$ python3 -q
>>> import numpy as np
>>> from numpy import linalg as LA
>>> np.set_printoptions(precision=1, suppress=True, linewidth=120)
>>> A = np.loadtxt("mat.csv", delimiter=",")
>>> A
array([[-2., -2.,  0.],
       [ 0.,  0.,  2.],
       [-1.,  1.,  0.],
       [-1.,  1.,  0.]])
>>> # row 3 repeats row 2
>>> x = np.array([-2, 0, -3])
>>> a = np.maximum(A @ x, 0)
>>> np.maximum(A @ x, 0) - np.maximum(-A @ x, 0)
array([ 4., -6.,  2.,  2.])
>>> np.maximum(A @ (3 * x), 0)
array([12.,  0.,  6.,  6.])
>>> a
array([4., 0., 2., 2.])
>>> M2 = np.c_[A[:, :2] @ np.array([[-2, 1], [-3, -2]]), np.array([-4, -4, -2, -1])]
>>> M2
array([[10.,  2., -4.],
       [ 0.,  0., -4.],
       [-1., -3., -2.],
       [-1., -3., -1.]])
>>> LA.matrix_rank(M2)
np.int64(3)
>>> q, vecs = LA.qr(A[:, :2])[0], LA.qr(A[:, 2:])[0]
>>> sv = LA.svd(q.T @ vecs, compute_uv=False)
>>> np.degrees(np.arccos(sv.clip(0, 1)))
array([90.])
>>> (sv > 0.9).sum()
np.int64(0)
>>> x = np.array([3, 1, -2])
>>> y = A @ x
>>> y
array([-8., -4., -2., -2.])
>>> np.round(LA.pinv(A) @ A, 1) + 0
array([[1., 0., 0.],
       [0., 1., 0.],
       [0., 0., 1.]])
>>> rng = np.random.default_rng(714974)
>>> y = y + 0.3 * rng.normal(size=4)
>>> y
array([-7.3, -3.8, -2.1, -2.3])
>>> b, *_ = LA.lstsq(A, y)
>>> [round(float(LA.norm(LA.solve(A.T @ A + lam * np.eye(3), A.T @ y))), 2) for lam in (0, 1, 10, 100)]
[3.57, 3.03, 1.35, 0.21]
>>> b.round()
array([ 3.,  1., -2.])
>>> E = np.array([[0, 2, -2, -1, 0],
...     [0, 0, 2, 0, 0],
...     [0, 0, 0, -2, 0],
...     [0, 0, 0, 0, -1],
...     [0, 0, 0, 0, 0]])
>>> E
array([[ 0,  2, -2, -1,  0],
       [ 0,  0,  2,  0,  0],
       [ 0,  0,  0, -2,  0],
       [ 0,  0,  0,  0, -1],
       [ 0,  0,  0,  0,  0]])
>>> M2 = A[0, 0] * A[1:] - np.outer(A[1:, 0], A[0])
>>> M2
array([[ 0.,  0., -4.],
       [ 0., -4.,  0.],
       [ 0., -4.,  0.]])
>>> A[:, 0] / A[0, 0]
array([ 1. , -0. ,  0.5,  0.5])
>>> LA.matrix_rank(M2), LA.matrix_rank(A)
(np.int64(2), np.int64(3))
>>> q, _ = LA.qr(np.array([[-0.7, -0.7, -1.3, 0.1, 1.4],
...     [0.1, 0.1, -1.1, -0.7, -0.1],
...     [-0.4, -0.2, 1.2, 1.2, 0.4],
...     [-1.3, -0.2, -0.1, -1.2, -0.2],
...     [0.5, -0.4, 0.2, 1.4, 1.1]]))
>>> vecs, _ = LA.qr(np.array([[1.2, 0.7, 0.0, 0.7],
...     [-0.4, 0.0, 0.3, -0.8],
...     [0.5, -0.5, -1.3, 0.3],
...     [1.4, 1.4, -1.6, 0.7]]))
>>> sv = 20 * 0.7 ** np.arange(4)
>>> K = q[:, :4] * sv @ vecs[:4]
>>> K.round(1) + 0
array([[  5.1,  -0.9,  -9.9,  -7.9],
       [ -4.5,   4. ,  -2.7,  -0.4],
       [  1.9,  -8.6,  -3.5,   1.3],
       [ 11.8,   0. , -10. ,   6. ],
       [  0.7,  -2.4,   6. , -10. ]])
>>> M2 = np.c_[K[:, :2] @ np.array([[-3, 0], [-4, 0]]), np.array([-3, 3, 2, 0, 3])]
>>> M2
array([[-11.9,   0. ,  -3. ],
       [ -2.7,   0. ,   3. ],
       [ 28.5,   0. ,   2. ],
       [-35.2,   0. ,   0. ],
       [  7.4,   0. ,   3. ]])
>>> np.round(LA.lstsq(K, M2[:, 0])[0], 1) + 0
array([-3., -4.,  0.,  0.])
>>> np.round(LA.norm(M2 - K @ LA.lstsq(K, M2)[0], axis=0), 1) + 0
array([0., 0., 5.])
>>> LA.norm(LA.qr(K)[0].T @ M2, axis=0) ** 2 / ((M2 ** 2).sum(axis=0) + 1e-12)
array([1. , 0. , 0.2])
>>> x = np.array([-1, -2, 8, -3])
>>> y = K @ x
>>> LA.solve(K.T @ K, K.T @ y)
array([-1., -2.,  8., -3.])
>>> y
array([ -58.6,  -24. ,  -16.3, -109.4,   81.9])
>>> np.round(LA.pinv(K) @ K, 1) + 0
array([[1., 0., 0., 0.],
       [0., 1., 0., 0.],
       [0., 0., 1., 0.],
       [0., 0., 0., 1.]])
>>> y = y + 0.3 * rng.normal(size=5)
>>> y
array([ -58.5,  -23.1,  -16.2, -109.4,   82.5])
>>> b, *_ = LA.lstsq(K, y)
>>> [round(float(LA.norm(LA.solve(K.T @ K + lam * np.eye(4), K.T @ y))), 2) for lam in (0, 1, 10, 100)]
[8.82, 8.77, 8.37, 6.24]
>>> b
array([-1., -2.,  8., -3.])
>>> arr = np.loadtxt("case7.csv", delimiter=",")
>>> arr
array([[-2., -1.,  0.,  1.],
       [ 2.,  3.,  4.,  5.],
       [ 6.,  7.,  8.,  9.]])
>>> # rank 2
>>> np.abs(np.diag(LA.qr(arr)[1])) > 1e-9
array([ True,  True, False])
>>> np.unique(arr.round(6), axis=0).shape
(3, 4)
>>> LA.lstsq(arr[:-1].T, arr[-1])[2]
np.int32(2)
>>> np.allclose(arr[:-1].T @ LA.lstsq(arr[:-1].T, arr[-1])[0], arr[-1])
True
>>> rk = LA.matrix_rank(arr)
>>> rk
np.int64(2)
>>> null = LA.svd(arr)[2][rk:].T
>>> [int(LA.matrix_rank(arr[:, :j + 1])) for j in range(4)]
[1, 2, 2, 2]
>>> null.shape
(4, 2)
>>> np.round(arr @ null, 1) + 0
array([[0., 0.],
       [0., 0.],
       [0., 0.]])
>>> np.allclose(arr @ null, 0)
True
>>> np.argsort(-LA.norm(arr, axis=0).round(6), kind="stable")[:3]
array([3, 2, 1])
>>> LA.matrix_rank(arr, rtol=0.1)
np.int64(2)
>>> Uu, sv, Vt = LA.svd(arr, full_matrices=False)
>>> np.abs(Vt[0])
array([0.4, 0.5, 0.5, 0.6])
>>> np.allclose(Uu * sv @ Vt, arr)
True
>>> Uu.shape, sv.shape, Vt.shape
((3, 3), (3,), (3, 4))
>>> round(np.sqrt((sv ** 2).sum()), 1), np.round(LA.norm(arr), 1)
(np.float64(17.0), np.float64(17.0))
>>> np.round(Uu.T @ Uu, 1) + 0
array([[1., 0., 0.],
       [0., 1., 0.],
       [0., 0., 1.]])
>>> sv.round(1) + 0
array([16.8,  2.6,  0. ])
>>> (sv > 1e-8).sum()
np.int64(2)
>>> np.round(Uu.T @ arr @ Vt.T, 1) + 0
array([[16.8,  0. ,  0. ],
       [ 0. ,  2.6,  0. ],
       [ 0. ,  0. ,  0. ]])
>>> np.abs(Uu[:, 0]).round(6).argmax()
np.int64(2)
